% python3 -q
>>> import numpy as np
>>> from numpy import linalg as LA
>>> np.set_printoptions(suppress=True, linewidth=200)
>>> A = np.loadtxt("sample13.csv", delimiter=",")
>>> print(A)
[[5. 4. 0. 0. 4. 4. 0. 0. 0. 0.]
 [4. 5. 0. 0. 4. 4. 0. 0. 0. 0.]
 [0. 0. 5. 4. 0. 0. 4. 4. 4. 4.]
 [0. 0. 4. 5. 0. 0. 4. 4. 4. 4.]
 [4. 4. 0. 0. 5. 4. 0. 0. 0. 0.]
 [4. 4. 0. 0. 4. 5. 0. 0. 0. 0.]
 [0. 0. 4. 4. 0. 0. 5. 4. 4. 4.]
 [0. 0. 4. 4. 0. 0. 4. 5. 4. 4.]
 [0. 0. 4. 4. 0. 0. 4. 4. 5. 4.]
 [0. 0. 4. 4. 0. 0. 4. 4. 4. 5.]]
>>> # 2 blocks once reordered
>>> x = np.array([1, -2, -2, 1, -1, -2, -1, 0, 0, -1])
>>> y = A @ x
>>> y
array([-15., -18., -14., -11., -17., -18., -13., -12., -12., -13.])
>>> np.round(LA.solve(A, y + A[:, 6]), 2) + 0
array([ 1., -2., -2.,  1., -1., -2.,  0.,  0.,  0., -1.])
>>> print(np.round(LA.solve(A, y), 2) + 0)
[ 1. -2. -2.  1. -1. -2. -1.  0.  0. -1.]
>>> np.round(LA.solve(A, A[:, 9]), 2) + 0
array([0., 0., 0., 0., 0., 0., 0., 0., 0., 1.])
>>> np.round(LA.solve(A, -3 * y), 2) + 0
array([-3.,  6.,  6., -3.,  3.,  6.,  3.,  0.,  0.,  3.])
>>> F = np.load("mat.npy")
>>> F
array([[ 0,  3, -3,  3, -1,  3,  6,  1,  0,  1, -4],
       [ 3,  6,  5, -2, -3, -5, -1,  1, -2,  2,  3],
       [-3,  5,  2,  2,  1, -2,  5,  1,  0, -4,  4],
       [ 3, -2,  2, -6,  0, -3,  0,  0,  1, -1,  3],
       [-1, -3,  1,  0, -6,  6,  1, -4,  1,  3,  2],
       [ 3, -5, -2, -3,  6, -2,  0, -3,  2,  2,  3],
       [ 6, -1,  5,  0,  1,  0, -4,  2,  0,  1, -1],
       [ 1,  1,  1,  0, -4, -3,  2,  2, -1,  4, -2],
       [ 0, -2,  0,  1,  1,  2,  0, -1, -2,  0, -3],
       [ 1,  2, -4, -1,  3,  2,  1,  4,  0,  2,  2],
       [-4,  3,  4,  3,  2,  3, -1, -2, -3,  2, -6]])
>>> # symmetric
>>> rng = np.random.default_rng(93188)
>>> M2 = F + rng.integers(-2, 3, (11, 5)) @ rng.integers(-2, 3, (5, 11))
>>> print(M2)
[[  3   3   2  10  -6   0   5   0   1  -1  -5]
 [  0   9  12   1  -1  -4   3   0  -2  -3   4]
 [  4   7  10  14  -1  -5   6  -1  -2  -6   4]
 [  3  -1   3  -5   2  -3   1  -1   1  -2   4]
 [ 10  -5   1  10 -12   0  -4  -6   1   6   1]
 [ -4  -5  -7 -12   9   0   1  -3   4   1   3]
 [  6  -5  -2  -1   0  -6 -12  -3  11   1   4]
 [  0  -4  -1  -6  -5   3  -2  10  -2  12   1]
 [ -5  -1   7   2   1   4   2   0   0  -4  -1]
 [  2  -3  -2  -3   0   8  -3  13  -2  10   5]
 [  3   1   9  14  -3  -2  -6  -4   1   2  -3]]
>>> LA.matrix_rank(M2 - F, tol=1e-8)
np.int64(5)
>>> M2 - F
array([[ 3,  0,  5,  7, -5, -3, -1, -1,  1, -2, -1],
       [-3,  3,  7,  3,  2,  1,  4, -1,  0, -5,  1],
       [ 7,  2,  8, 12, -2, -3,  1, -2, -2, -2,  0],
       [ 0,  1,  1,  1,  2,  0,  1, -1,  0, -1,  1],
       [11, -2,  0, 10, -6, -6, -5, -2,  0,  3, -1],
       [-7,  0, -5, -9,  3,  2,  1,  0,  2, -1,  0],
       [ 0, -4, -7, -1, -1, -6, -8, -5, 11,  0,  5],
       [-1, -5, -2, -6, -1,  6, -4,  8, -1,  8,  3],
       [-5,  1,  7,  1,  0,  2,  2,  1,  2, -4,  2],
       [ 1, -5,  2, -2, -3,  6, -4,  9, -2,  8,  3],
       [ 7, -2,  5, 11, -5, -5, -5, -2,  4,  0,  3]])
>>> J = np.loadtxt("case1.csv", delimiter=",")
>>> J
array([[-1.,  0.,  1.,  1., -1., -2.,  0., -1.],
       [ 1.,  2.,  3.,  3.,  1.,  0.,  2.,  1.],
       [-1.,  0.,  1.,  1., -1., -2.,  0., -1.],
       [ 2.,  3.,  4.,  4.,  2.,  1.,  3.,  2.],
       [ 4.,  5.,  6.,  6.,  4.,  3.,  5.,  4.],
       [ 0.,  1.,  2.,  2.,  0., -1.,  1.,  0.],
       [ 1.,  2.,  3.,  3.,  1.,  0.,  2.,  1.],
       [ 3.,  4.,  5.,  5.,  3.,  2.,  4.,  3.],
       [ 1.,  2.,  3.,  3.,  1.,  0.,  2.,  1.],
       [ 4.,  5.,  6.,  6.,  4.,  3.,  5.,  4.]])
>>> # column 3 repeats column 2
>>> x = np.array([-1, -3, -5, 2, -1, -2, 4, 4])
>>> J @ np.eye(8)[0]
array([-1.,  1., -1.,  2.,  4.,  0.,  1.,  3.,  1.,  4.])
>>> np.einsum("ij,j->i", J, x)
array([ -1.,  -5.,  -1.,  -7., -11.,  -3.,  -5.,  -9.,  -5., -11.])
>>> (J @ x).argmax()
np.int64(0)
>>> J * x
array([[  1.,  -0.,  -5.,   2.,   1.,   4.,   0.,  -4.],
       [ -1.,  -6., -15.,   6.,  -1.,  -0.,   8.,   4.],
       [  1.,  -0.,  -5.,   2.,   1.,   4.,   0.,  -4.],
       [ -2.,  -9., -20.,   8.,  -2.,  -2.,  12.,   8.],
       [ -4., -15., -30.,  12.,  -4.,  -6.,  20.,  16.],
       [ -0.,  -3., -10.,   4.,  -0.,   2.,   4.,   0.],
       [ -1.,  -6., -15.,   6.,  -1.,  -0.,   8.,   4.],
       [ -3., -12., -25.,  10.,  -3.,  -4.,  16.,  12.],
       [ -1.,  -6., -15.,   6.,  -1.,  -0.,   8.,   4.],
       [ -4., -15., -30.,  12.,  -4.,  -6.,  20.,  16.]])
>>> r = LA.matrix_rank(J)
>>> r
np.int64(2)
>>> N = LA.svd(J)[2][r:].T
>>> print([int(LA.matrix_rank(J[:i])) for i in range(1, len(J) + 1)])
[1, 2, 2, 2, 2, 2, 2, 2, 2, 2]
>>> print(LA.matrix_rank(J.T @ J), LA.matrix_rank(J @ J.T))
2 2
>>> print([int(LA.matrix_rank(np.delete(J, i, axis=0))) for i in range(10)])
[2, 2, 2, 2, 2, 2, 2, 2, 2, 2]
>>> np.allclose(J @ N, 0)
True
>>> LA.matrix_rank(J, rtol=0.1)
np.int64(2)
>>> np.argsort(-LA.norm(J, axis=0).round(6), kind="stable")[:3]
array([2, 3, 1])
>>> M2 = J / np.sqrt((J ** 2).mean(axis=1, keepdims=True))
>>> np.round(LA.norm(M2, axis=1), 2)
array([2.83, 2.83, 2.83, 2.83, 2.83, 2.83, 2.83, 2.83, 2.83, 2.83])
>>> M2[0].round(2)
array([-0.94,  0.  ,  0.94,  0.94, -0.94, -1.89,  0.  , -0.94])
>>> np.diff(J, axis=0)
array([[ 2.,  2.,  2.,  2.,  2.,  2.,  2.,  2.],
       [-2., -2., -2., -2., -2., -2., -2., -2.],
       [ 3.,  3.,  3.,  3.,  3.,  3.,  3.,  3.],
       [ 2.,  2.,  2.,  2.,  2.,  2.,  2.,  2.],
       [-4., -4., -4., -4., -4., -4., -4., -4.],
       [ 1.,  1.,  1.,  1.,  1.,  1.,  1.,  1.],
       [ 2.,  2.,  2.,  2.,  2.,  2.,  2.,  2.],
       [-2., -2., -2., -2., -2., -2., -2., -2.],
       [ 3.,  3.,  3.,  3.,  3.,  3.,  3.,  3.]])
>>> print(round(LA.norm(J), 2))
25.5
>>> np.abs(J).max()
np.float64(6.0)
>>> print(J.sum(axis=1))
[-3. 13. -3. 21. 37.  5. 13. 29. 13. 37.]
>>> np.unravel_index(np.abs(J).argmax(), J.shape)
(np.int64(4), np.int64(2))
>>> print(J.shape)
(10, 8)
>>> mat = np.load("a.npy")
>>> mat.round(2)
array([[ 0.1 ,  0.18, -0.1 ,  0.13,  0.14, -0.1 ],
       [ 0.18,  0.32, -0.18,  0.24,  0.26, -0.18],
       [-0.1 , -0.18,  0.1 , -0.13, -0.14,  0.1 ],
       [ 0.13,  0.24, -0.13,  0.17,  0.19, -0.13],
       [ 0.14,  0.26, -0.14,  0.19,  0.22, -0.14],
       [-0.1 , -0.18,  0.1 , -0.13, -0.14,  0.1 ]])
>>> left, s, VT = LA.svd(mat)
>>> evecs = VT[:(s > 1e-8).sum()]
>>> x = mat[3] + 4 * mat[5] + rng.integers(2) * np.eye(6)[4]
>>> x.round(2)
array([-0.26, -0.47,  0.26, -0.34,  0.61,  0.26])
>>> np.round(evecs.T @ evecs, 2)
array([[ 0.1 ,  0.18, -0.1 ,  0.13,  0.14, -0.1 ],
       [ 0.18,  0.32, -0.18,  0.24,  0.26, -0.18],
       [-0.1 , -0.18,  0.1 , -0.13, -0.14,  0.1 ],
       [ 0.13,  0.24, -0.13,  0.17,  0.19, -0.13],
       [ 0.14,  0.26, -0.14,  0.19,  0.22, -0.14],
       [-0.1 , -0.18,  0.1 , -0.13, -0.14,  0.1 ]])
>>> print(np.round(np.diag(evecs.T @ evecs), 2))
[0.1  0.32 0.1  0.17 0.22 0.1 ]
>>> LA.matrix_rank(np.vstack([mat, x]))
np.int64(2)
>>> left, s, VT = LA.svd(mat)
>>> np.argmax(s[:-1] / (s[1:] + 1e-6)) + 1
np.int64(1)
>>> M2 = left[:, :1] @ np.diag(s[:1]) @ VT[:1]
>>> print(round(float(LA.norm(mat - M2, 2)), 2), round(s[1], 2))
0.0 0.0
>>> round(float(LA.norm(mat - M2) / LA.norm(mat)), 2)
0.0
>>> M2.round(2)
array([[ 0.1 ,  0.18, -0.1 ,  0.13,  0.14, -0.1 ],
       [ 0.18,  0.32, -0.18,  0.24,  0.26, -0.18],
       [-0.1 , -0.18,  0.1 , -0.13, -0.14,  0.1 ],
       [ 0.13,  0.24, -0.13,  0.17,  0.19, -0.13],
       [ 0.14,  0.26, -0.14,  0.19,  0.22, -0.14],
       [-0.1 , -0.18,  0.1 , -0.13, -0.14,  0.1 ]])
>>> m1 = np.load("x.npy")
>>> m1
array([[ 0.33, -0.84, -0.14,  0.83, -0.22,  0.45,  1.43],
       [ 1.54,  0.14, -0.56,  0.93, -0.02,  0.86,  0.28],
       [ 0.81,  0.11, -0.67,  0.58,  0.18,  0.69,  0.34],
       [ 0.29,  0.09, -0.53,  0.93, -0.5 ,  0.4 ,  0.23]])
>>> np.round(LA.svd(m1, compute_uv=False), 2)
array([3.  , 1.5 , 0.75, 0.38])
>>> np.round(m1.mean(axis=0), 2)
array([ 0.74, -0.12, -0.48,  0.82, -0.14,  0.6 ,  0.57])
>>> print(np.count_nonzero(m1))
28
>>> LA.matrix_rank(m1)
np.int64(4)
>>> np.round(m1.sum(axis=1), 2)
array([1.84, 3.17, 2.04, 0.91])
>>> np.abs(m1).max()
np.float64(1.54)
>>> x = np.array([1, -2, -2, 2, 3, 2, -3])
>>> a = np.maximum(m1 @ x, 0)
>>> print(m1 * (a > 1e-9)[:, None])
[[ 0.   -0.   -0.    0.   -0.    0.    0.  ]
 [ 1.54  0.14 -0.56  0.93 -0.02  0.86  0.28]
 [ 0.81  0.11 -0.67  0.58  0.18  0.69  0.34]
 [ 0.29  0.09 -0.53  0.93 -0.5   0.4   0.23]]
>>> np.round(m1.T @ a, 2)
array([11.5 ,  1.29, -6.38,  8.55, -0.2 ,  7.76,  3.15])
>>> np.round(np.maximum(m1 @ x, 0) - np.maximum(-m1 @ x, 0), 2)
array([-0.1 ,  5.06,  3.99,  1.64])
>>> data = np.load("data.npy")
>>> data
array([[ 2.99,  4.02,  1.02,  0.98],
       [ 2.96,  4.07,  1.05,  1.01],
       [ 8.96, 11.96,  3.02,  3.03],
       [ 0.  , -0.02,  0.09,  0.  ]])
>>> x = np.array([0, 1, 0, 0])
>>> y = data @ x
>>> y
array([ 4.02,  4.07, 11.96, -0.02])
>>> np.round(LA.solve(data.T, data[3]), 2)
array([ 0., -0.,  0.,  1.])
>>> print(np.round(LA.solve(data, 5 * y), 2) + 0)
[0. 5. 0. 0.]
>>> np.round(LA.solve(data, y + data[:, 2]), 2) + 0
array([0., 1., 1., 0.])
>>> left, s, VT = LA.svd(data)
>>> s.round(2)
array([17.21,  0.1 ,  0.07,  0.03])
>>> np.argmax(s[:-1] / (s[1:] + 1e-6)) + 1
np.int64(1)
>>> M2 = left[:, :1] @ np.diag(s[:1]) @ VT[:1]
>>> round(float(LA.norm(data - M2, 2)), 2), round(s[1], 2)
(0.1, np.float64(0.1))
>>> LA.matrix_rank(M2)
np.int64(1)
>>> print(round(float(LA.norm(data - M2) / LA.norm(data)), 2))
0.01
>>> f = np.array([2, 0, 3, 1])
>>> M2 = data + np.outer(f, np.eye(4)[0])
>>> M2
array([[ 4.99,  4.02,  1.02,  0.98],
       [ 2.96,  4.07,  1.05,  1.01],
       [11.96, 11.96,  3.02,  3.03],
       [ 1.  , -0.02,  0.09,  0.  ]])
>>> LA.matrix_rank(M2 - data)
np.int64(1)
>>> LA.matrix_rank(M2, rtol=0.1)
np.int64(1)
>>> LA.cond(M2) > 100
np.True_
>>> print(np.argsort(-LA.norm(M2, axis=0).round(6), kind="stable")[:3])
[0 1 2]
>>> round(LA.norm(M2, 2) / LA.norm(M2), 2)
np.float64(1.0)
>>> arr = np.array([[1.5, -0.8, 1.3, 2.6, 0.2],
...     [-0.1, -0.4, -0.3, 0.5, 0.5],
...     [-0.6, -0.3, 1.3, -1.1, 2.1],
...     [-1.3, -0.6, 0.4, 0.5, 0.9],
...     [-2.5, -1.1, -1.7, -0.1, 0.3],
...     [0.8, -0.7, -0.9, 2.1, 1.0],
...     [0.6, 1.0, -0.4, 1.4, -1.3],
...     [0.9, -0.3, 0.0, 1.7, -1.8],
...     [1.6, 0.3, 1.4, -0.4, -0.9]])
>>> arr[:, 0] *= 3
>>> arr.round(2)
array([[ 4.5, -0.8,  1.3,  2.6,  0.2],
       [-0.3, -0.4, -0.3,  0.5,  0.5],
       [-1.8, -0.3,  1.3, -1.1,  2.1],
       [-3.9, -0.6,  0.4,  0.5,  0.9],
       [-7.5, -1.1, -1.7, -0.1,  0.3],
       [ 2.4, -0.7, -0.9,  2.1,  1. ],
       [ 1.8,  1. , -0.4,  1.4, -1.3],
       [ 2.7, -0.3,  0. ,  1.7, -1.8],
       [ 4.8,  0.3,  1.4, -0.4, -0.9]])
>>> x = np.array([3, -7, 9, -5, -7])
>>> y = arr @ x
>>> np.round(LA.lstsq(arr, y)[0], 2)
array([ 3., -7.,  9., -5., -7.])
>>> np.round(LA.pinv(arr) @ arr, 2) + 0
array([[1., 0., 0., 0., 0.],
       [0., 1., 0., 0., 0.],
       [0., 0., 1., 0., 0.],
       [0., 0., 0., 1., 0.],
       [0., 0., 0., 0., 1.]])
>>> y.round(2)
array([ 16.4,  -6.8,  -0.8, -12.7, -31.7, -13.5,  -3.1,  14.3,  33.2])
>>> y = y + 0.05 * rng.normal(size=9)
>>> y.round(2)
array([ 16.4 ,  -6.72,  -0.87, -12.66, -31.74, -13.5 ,  -3.08,  14.29,  33.16])
>>> b, *_ = LA.lstsq(arr, y)
>>> [round(float(LA.norm(LA.solve(arr.T @ arr + lam * np.eye(5), arr.T @ y))), 2) for lam in (0, 1, 10, 100)]
[14.57, 11.05, 5.65, 2.38]
>>> O, r_ = LA.qr(arr)
>>> np.trace(O @ O.T)
np.float64(5.0)
>>> r_.round(2)
array([[-11.59,  -0.72,  -1.61,  -1.95,   1.55],
       [  0.  ,   1.9 ,  -0.1 ,  -2.24,  -1.3 ],
       [  0.  ,   0.  ,  -2.62,   1.6 ,  -1.3 ],
       [  0.  ,   0.  ,   0.  ,  -2.56,   0.53],
       [  0.  ,   0.  ,   0.  ,   0.  ,   2.51]])
>>> print(np.round(abs(r_[0, 0]), 2), np.round(LA.norm(arr[:, 0]), 2))
11.59 11.59
>>> np.round(O @ r_, 2) + 0
array([[ 4.5, -0.8,  1.3,  2.6,  0.2],
       [-0.3, -0.4, -0.3,  0.5,  0.5],
       [-1.8, -0.3,  1.3, -1.1,  2.1],
       [-3.9, -0.6,  0.4,  0.5,  0.9],
       [-7.5, -1.1, -1.7, -0.1,  0.3],
       [ 2.4, -0.7, -0.9,  2.1,  1. ],
       [ 1.8,  1. , -0.4,  1.4, -1.3],
       [ 2.7, -0.3,  0. ,  1.7, -1.8],
       [ 4.8,  0.3,  1.4, -0.4, -0.9]])
